$ python -q
>>> import numpy as np
>>> np.set_printoptions(suppress=True, linewidth=100)
>>> mat = np.array([[1, 0, 0, 0, 0],
...     [-8, 1, 0, 0, 0],
...     [4, -5, 1, 0, 0],
...     [6, 8, 1, 1, 0],
...     [-8, -2, -7, 5, 1]])
>>> Uu, sigma, Vt = np.linalg.svd(mat)
>>> sigma.round(3)
array([15.193,  9.134,  6.15 ,  0.961,  0.001])
>>> np.argmax(sigma[:-1] / (sigma[1:] + 1e-6)) + 1
np.int64(4)
>>> M2 = Uu[:, :4] @ np.diag(sigma[:4]) @ Vt[:4]
>>> np.linalg.matrix_rank(M2)
np.int64(4)
>>> round(np.abs(mat - M2).max(), 3)
np.float64(0.001)
>>> np.linalg.matrix_rank(mat, rtol=0.05)
np.int64(4)
>>> hat = np.triu(np.array([[3, 2, 4, 5, 3],
...     [2, 1, 1, 2, 3],
...     [5, 4, 3, 0, 3],
...     [2, 2, 1, 1, 4],
...     [5, 0, 1, 2, 3]]), 1) + np.eye(5)
>>> M2 = hat @ mat @ np.linalg.inv(hat)
>>> np.round(np.poly(M2), 3)
array([  1.,  -5.,  10., -10.,   5.,  -1.])
>>> hat @ mat - mat @ hat
array([[  6.,  14., -16.,  15.,   0.],
       [ -8.,  21.,  13.,  55.,  24.],
       [-24., -14., -32.,   5.,   3.],
       [-32., -20., -60., -26., -45.],
       [  0.,  16.,  34.,  44.,  31.]])
>>> np.linalg.matrix_rank(M2)
np.int64(5)
>>> np.argsort(-np.linalg.norm(mat, axis=0).round(6), kind="stable")[:3]
array([0, 1, 2])
>>> np.linalg.cond(mat) > 100
np.True_
>>> vec = np.array([1, 3, 1, 2, 2])
>>> h = np.maximum(mat @ vec, 0)
>>> np.maximum(mat @ (3 * vec), 0)
array([ 3,  0,  0, 99,  0])
>>> np.round(np.tanh(mat @ vec), 3)
array([ 0.762, -1.   , -1.   ,  1.   , -1.   ])
>>> np.maximum(mat @ vec, 0) - np.maximum(-mat @ vec, 0)
array([  1,  -5, -10,  33,  -9])
>>> np.linalg.matrix_power(mat, 2)
array([[  1,   0,   0,   0,   0],
       [-16,   1,   0,   0,   0],
       [ 48, -10,   1,   0,   0],
       [-48,  11,   2,   1,   0],
       [  2,  71,  -9,  10,   1]])
>>> round(float(np.linalg.det(mat)), 3)
1.0
>>> np.allclose(mat, mat.T)
False
>>> (mat + mat.T) / 2
array([[ 1. , -4. ,  2. ,  3. , -4. ],
       [-4. ,  1. , -2.5,  4. , -1. ],
       [ 2. , -2.5,  1. ,  0.5, -3.5],
       [ 3. ,  4. ,  0.5,  1. ,  2.5],
       [-4. , -1. , -3.5,  2.5,  1. ]])
>>> np.round(np.abs(np.linalg.eigvals(mat)).max(), 3)
np.float64(1.0)
>>> A = np.array([[3, -3, -1, -2, 0],
...     [-3, 3, -3, 3, 0],
...     [1, 0, 1, -2, 0],
...     [0, 0, 3, 3, 0],
...     [0, 0, 0, 0, 2]])
>>> M2 = np.linalg.inv(A)
>>> np.allclose(M2, A.T)
False
>>> np.round(A @ M2, 3) + 0
array([[1., 0., 0., 0., 0.],
       [0., 1., 0., 0., 0.],
       [0., 0., 1., 0., 0.],
       [0., 0., 0., 1., 0.],
       [0., 0., 0., 0., 1.]])
>>> round(float(np.linalg.det(A) * np.linalg.det(M2)), 3)
1.0
>>> round(float(np.linalg.cond(A)), 3)
13.652
>>> round(np.linalg.slogdet(A)[0], 3)
np.float64(1.0)
>>> np.round(np.linalg.det(A) * M2, 3)
array([[ 54.,  54.,  90.,  42.,   0.],
       [ 18.,  48.,  90.,  24.,   0.],
       [-18., -18.,  -0.,   6.,  -0.],
       [ 18.,  18.,   0.,  24.,   0.],
       [  0.,   0.,   0.,   0.,  45.]])
>>> np.round(np.linalg.inv(M2), 3) + 0
array([[ 3., -3., -1., -2.,  0.],
       [-3.,  3., -3.,  3.,  0.],
       [ 1.,  0.,  1., -2.,  0.],
       [ 0.,  0.,  3.,  3.,  0.],
       [ 0.,  0.,  0.,  0.,  2.]])
>>> (np.abs(M2) > 1e-9).astype(int)
array([[1, 1, 1, 1, 0],
       [1, 1, 1, 1, 0],
       [1, 1, 0, 1, 0],
       [1, 1, 0, 1, 0],
       [0, 0, 0, 0, 1]])
>>> vec = np.array([3, 3, 2, 3, 0])
>>> target = A @ vec
>>> beta, lr = np.zeros(5), 1 / np.linalg.norm(A, 2) ** 2
>>> for i in range(60):
...     beta -= lr * A.T @ (A @ beta - target)
...     if i % 10 == 0: print(i, round(np.linalg.norm(A @ beta - target), 3))
... 
0 9.264
10 2.313
20 2.167
30 2.05
40 1.942
50 1.841
>>> beta.round(3)
array([0.573, 0.973, 2.245, 2.577, 0.   ])
>>> def softmax(z):
...     e = np.exp(z - z.max(axis=-1, keepdims=True))
...     return e / e.sum(axis=-1, keepdims=True)
... 
>>> np.round(softmax(10 * A[3]), 3) + 0
array([0. , 0. , 0.5, 0.5, 0. ])
>>> np.round(softmax(A[3] + -2), 3)
array([0.023, 0.023, 0.465, 0.465, 0.023])
>>> att = A @ A.T / np.sqrt(5)
>>> np.round(softmax(att + np.triu(np.full(att.shape, -np.inf), 1)), 3) + 0
array([[1.   , 0.   , 0.   , 0.   , 0.   ],
       [0.   , 1.   , 0.   , 0.   , 0.   ],
       [0.5  , 0.   , 0.5  , 0.   , 0.   ],
       [0.   , 0.   , 0.   , 1.   , 0.   ],
       [0.1  , 0.1  , 0.1  , 0.1  , 0.599]])
>>> m1 = np.array([[-1.1, -0.3, -0.5, 1.4, 0.4, -0.7, 0.3],
...     [-0.6, 2.0, 0.0, -0.4, 1.9, 1.3, 0.3],
...     [1.6, 1.2, 0.3, 1.6, -0.4, 1.1, -0.5],
...     [0.1, -0.2, -0.5, 0.2, -0.8, -0.3, -1.1]])
>>> m1[:, 1] *= 3
>>> m1.round(3)
array([[-1.1, -0.9, -0.5,  1.4,  0.4, -0.7,  0.3],
       [-0.6,  6. ,  0. , -0.4,  1.9,  1.3,  0.3],
       [ 1.6,  3.6,  0.3,  1.6, -0.4,  1.1, -0.5],
       [ 0.1, -0.6, -0.5,  0.2, -0.8, -0.3, -1.1]])
>>> np.round(softmax(m1[2]), 3)
array([0.095, 0.702, 0.026, 0.095, 0.013, 0.058, 0.012])
>>> np.round(softmax(m1[2] + 3), 3)
array([0.095, 0.702, 0.026, 0.095, 0.013, 0.058, 0.012])
>>> att = m1 @ m1.T / np.sqrt(7)
>>> np.round(softmax(att)[2] @ m1, 3)
array([ 0.349,  4.963,  0.129,  0.463,  0.907,  1.213, -0.045])
>>> softmax(att).round(6).argmax(axis=1)
array([0, 1, 1, 3])
>>> np.round(softmax(att), 3) + 0
array([[0.806, 0.016, 0.027, 0.15 ],
       [0.   , 1.   , 0.   , 0.   ],
       [0.   , 0.568, 0.431, 0.   ],
       [0.264, 0.023, 0.133, 0.58 ]])
>>> np.linalg.norm(m1, axis=1).argmax()
np.int64(1)
>>> np.round(np.linalg.norm(m1, axis=1), 3)
array([2.229, 6.474, 4.449, 1.612])
>>> X = np.load("w.npy")
>>> X.round(3)
array([[-9.729,  1.526, -1.734],
       [ 8.129,  2.097,  5.434],
       [-7.022,  5.733,  4.222],
       [-7.595,  5.403,  3.623],
       [-8.695,  4.464,  2.114],
       [-2.296, -5.866, -7.767],
       [ 9.437, -3.278, -0.443],
       [ 9.609, -2.757,  0.236],
       [ 9.683, -2.403,  0.682],
       [ 2.765, -6.689, -6.9  ],
       [-6.982, -3.249, -6.379],
       [ 8.138, -5.004, -2.955],
       [-9.193, -0.477, -3.907],
       [ 1.007,  6.244,  7.746],
       [ 8.757,  1.251,  4.663],
       [ 9.079,  0.702,  4.132],
       [-3.734,  6.635,  6.484],
       [ 8.061,  2.176,  5.503],
       [-7.471, -2.802, -6.028],
       [-8.713,  4.443,  2.083],
       [-2.727, -5.712, -7.742],
       [ 0.395,  6.383,  7.687],
       [-9.212,  3.74 ,  1.071]])
>>> M2 = X / np.linalg.norm(X, axis=1, keepdims=True)
>>> cov = M2 @ M2.T
>>> np.argwhere(np.triu(np.abs(cov) > 0.95, 1))
array([[ 0,  6],
       [ 0,  7],
       [ 0,  8],
       [ 0, 12],
       [ 1, 10],
       [ 1, 12],
       [ 1, 14],
       [ 1, 15],
       [ 1, 17],
       [ 1, 18],
       [ 2,  3],
       [ 2,  4],
       [ 2, 11],
       [ 2, 19],
       [ 3,  4],
       [ 3, 11],
       [ 3, 19],
       [ 4,  6],
       [ 4,  7],
       [ 4, 11],
       [ 4, 19],
       [ 4, 22],
       [ 5, 13],
       [ 5, 20],
       [ 5, 21],
       [ 6,  7],
       [ 6,  8],
       [ 6, 19],
       [ 6, 22],
       [ 7,  8],
       [ 7, 19],
       [ 7, 22],
       [ 8, 22],
       [ 9, 16],
       [10, 17],
       [10, 18],
       [11, 19],
       [11, 22],
       [12, 14],
       [12, 15],
       [12, 17],
       [13, 20],
       [13, 21],
       [14, 15],
       [14, 17],
       [14, 18],
       [15, 17],
       [17, 18],
       [19, 22],
       [20, 21]])
>>> np.round(np.linalg.norm(M2, axis=1), 3)
array([1., 1., 1., 1., 1., 1., 1., 1., 1., 1., 1., 1., 1., 1., 1., 1., 1., 1., 1., 1., 1., 1., 1.])
>>> Uu, sigma, Vt = np.linalg.svd(X)
>>> np.argmax(sigma[:-1] / (sigma[1:] + 1e-6)) + 1
np.int64(2)
>>> M2 = Uu[:, :2] @ np.diag(sigma[:2]) @ Vt[:2]
>>> np.linalg.matrix_rank(M2)
np.int64(2)
>>> round(np.abs(X - M2).max(), 3)
np.float64(0.0)
>>> M2.round(3)
array([[-9.729,  1.526, -1.734],
       [ 8.129,  2.097,  5.434],
       [-7.022,  5.733,  4.222],
       [-7.595,  5.403,  3.623],
       [-8.695,  4.464,  2.114],
       [-2.296, -5.866, -7.767],
       [ 9.437, -3.278, -0.443],
       [ 9.609, -2.757,  0.236],
       [ 9.683, -2.403,  0.682],
       [ 2.765, -6.689, -6.9  ],
       [-6.982, -3.249, -6.379],
       [ 8.138, -5.004, -2.955],
       [-9.193, -0.477, -3.907],
       [ 1.007,  6.244,  7.746],
       [ 8.757,  1.251,  4.663],
       [ 9.079,  0.702,  4.132],
       [-3.734,  6.635,  6.484],
       [ 8.061,  2.176,  5.503],
       [-7.471, -2.802, -6.028],
       [-8.713,  4.443,  2.083],
       [-2.727, -5.712, -7.742],
       [ 0.395,  6.383,  7.687],
       [-9.212,  3.74 ,  1.071]])
>>> np.round(np.linalg.norm(X - M2, 2), 3), round(sigma[2], 3)
(np.float64(0.0), np.float64(0.0))
>>> blk = np.stack([X, -2 * X, X[::-1]])
>>> np.linalg.matrix_rank(blk.reshape(3, -1))
np.int64(2)
>>> (blk @ X.T).shape
(3, 23, 23)
>>> u = np.array([-4, 3, 3])
>>> np.round(np.cross(X[13, :3], X[8, :3]), 3)
array([ 22.866,  74.316, -62.883])
>>> np.round(np.polyval(u, X[13]), 3)
array([   1.963, -134.224, -213.748])
>>> u, r1 = m1[0], m1[2]
>>> round(u @ r1, 3)
np.float64(-3.99)
>>> u @ u
np.float64(4.97)
>>> pr = (u @ r1) / (u @ u) * u
>>> round((r1 - pr) @ u, 3)
np.float64(-0.0)
>>> np.round(np.linalg.norm(u + r1) ** 2 + np.linalg.norm(u - r1) ** 2, 3)
np.float64(49.52)
>>> pr.round(3)
array([ 0.883,  0.723,  0.401, -1.124, -0.321,  0.562, -0.241])
>>> J = np.loadtxt("out6.csv", delimiter=",")
>>> J
array([[4., 0., 0., 0.],
       [0., 3., 0., 0.],
       [0., 0., 1., 0.],
       [0., 0., 0., 5.]])
>>> np.linalg.matrix_rank(mat - mat[0, 0] * np.eye(5))
np.int64(4)
>>> u = np.array([9, 3, -9, 7])
>>> M2 = J + np.outer(u, np.eye(4)[2])
>>> M2
array([[ 4.,  0.,  9.,  0.],
       [ 0.,  3.,  3.,  0.],
       [ 0.,  0., -8.,  0.],
       [ 0.,  0.,  7.,  5.]])
>>> L = np.linalg.cholesky(J)
>>> J / np.sqrt(np.outer(np.diag(J), np.diag(J)))
array([[1., 0., 0., 0.],
       [0., 1., 0., 0.],
       [0., 0., 1., 0.],
       [0., 0., 0., 1.]])
>>> np.linalg.eigvalsh(J).min() > 0
np.True_
>>> L.round(3)
array([[2.   , 0.   , 0.   , 0.   ],
       [0.   , 1.732, 0.   , 0.   ],
       [0.   , 0.   , 1.   , 0.   ],
       [0.   , 0.   , 0.   , 2.236]])
>>> np.round(L @ L.T, 3)
array([[4., 0., 0., 0.],
       [0., 3., 0., 0.],
       [0., 0., 1., 0.],
       [0., 0., 0., 5.]])
>>> blk = np.stack([L, 3 * L, L[::-1]])
>>> blk.shape
(3, 4, 4)
>>> np.round(np.linalg.norm(blk, axis=(1, 2)), 3)
array([ 3.606, 10.817,  3.606])
>>> np.linalg.matrix_rank(blk.reshape(3, -1))
np.int64(2)
>>> np.round(blk.sum(axis=0), 3)
array([[8.   , 0.   , 0.   , 2.236],
       [0.   , 6.928, 1.   , 0.   ],
       [0.   , 1.732, 4.   , 0.   ],
       [2.   , 0.   , 0.   , 8.944]])
>>> Q, r_ = np.linalg.qr(J)
>>> Q
array([[ 1.,  0.,  0.,  0.],
       [-0.,  1.,  0.,  0.],
       [-0., -0.,  1.,  0.],
       [-0., -0., -0.,  1.]])
>>> abs(r_[0, 0]), round(np.linalg.norm(J[:, 0]), 3)
(np.float64(4.0), np.float64(4.0))
>>> Q.shape, r_.shape
((4, 4), (4, 4))
>>> r_
array([[4., 0., 0., 0.],
       [0., 3., 0., 0.],
       [0., 0., 1., 0.],
       [0., 0., 0., 5.]])
>>> cent = np.array([[1.0, 1.2, -0.2, 0.6, 1.0, -1.4]])
>>> rng = np.random.default_rng(203304)
>>> E = np.array([[3],
...     [3],
...     [-1],
...     [1],
...     [0],
...     [1],
...     [-3],
...     [0],
...     [2],
...     [-3],
...     [3],
...     [-3],
...     [-2],
...     [-2],
...     [-3],
...     [0]]) @ cent + 0.1 * rng.normal(size=(16, 6))
>>> E.round(3)
array([[ 2.926,  3.604, -0.721,  1.844,  2.986, -4.025],
       [ 3.057,  3.516, -0.56 ,  1.919,  3.03 , -4.176],
       [-1.101, -1.405,  0.236, -0.578, -1.113,  1.529],
       [ 1.176,  1.197, -0.094,  0.711,  1.068, -1.275],
       [ 0.129,  0.075,  0.036, -0.066,  0.032,  0.187],
       [ 0.841,  1.383, -0.267,  0.543,  0.924, -1.524],
       [-3.041, -3.593,  0.631, -1.772, -2.946,  4.251],
       [ 0.01 , -0.147,  0.036,  0.162, -0.061,  0.095],
       [ 2.105,  2.307, -0.347,  1.242,  2.156, -2.653],
       [-3.092, -3.434,  0.61 , -2.07 , -2.966,  4.28 ],
       [ 3.107,  3.516, -0.601,  1.75 ,  2.825, -4.321],
       [-3.027, -3.459,  0.637, -1.888, -2.966,  4.138],
       [-2.085, -2.257,  0.346, -1.062, -2.211,  2.809],
       [-1.936, -2.432,  0.213, -1.006, -2.16 ,  2.877],
       [-2.886, -3.547,  0.639, -1.719, -2.843,  4.084],
       [-0.082, -0.101, -0.057, -0.118, -0.043, -0.004]])
>>> hat = E @ np.linalg.solve(E.T @ E, E.T)
>>> np.round(np.trace(hat), 3)
np.float64(6.0)
>>> np.round(np.diag(hat), 3)
array([0.562, 0.202, 0.106, 0.393, 0.487, 0.411, 0.187, 0.192, 0.28 , 0.463, 0.692, 0.179, 0.6  ,
       0.787, 0.217, 0.242])
>>> np.round(hat @ E[:, 2], 3)
array([-0.721, -0.56 ,  0.236, -0.094,  0.036, -0.267,  0.631,  0.036, -0.347,  0.61 , -0.601,
        0.637,  0.346,  0.213,  0.639, -0.057])
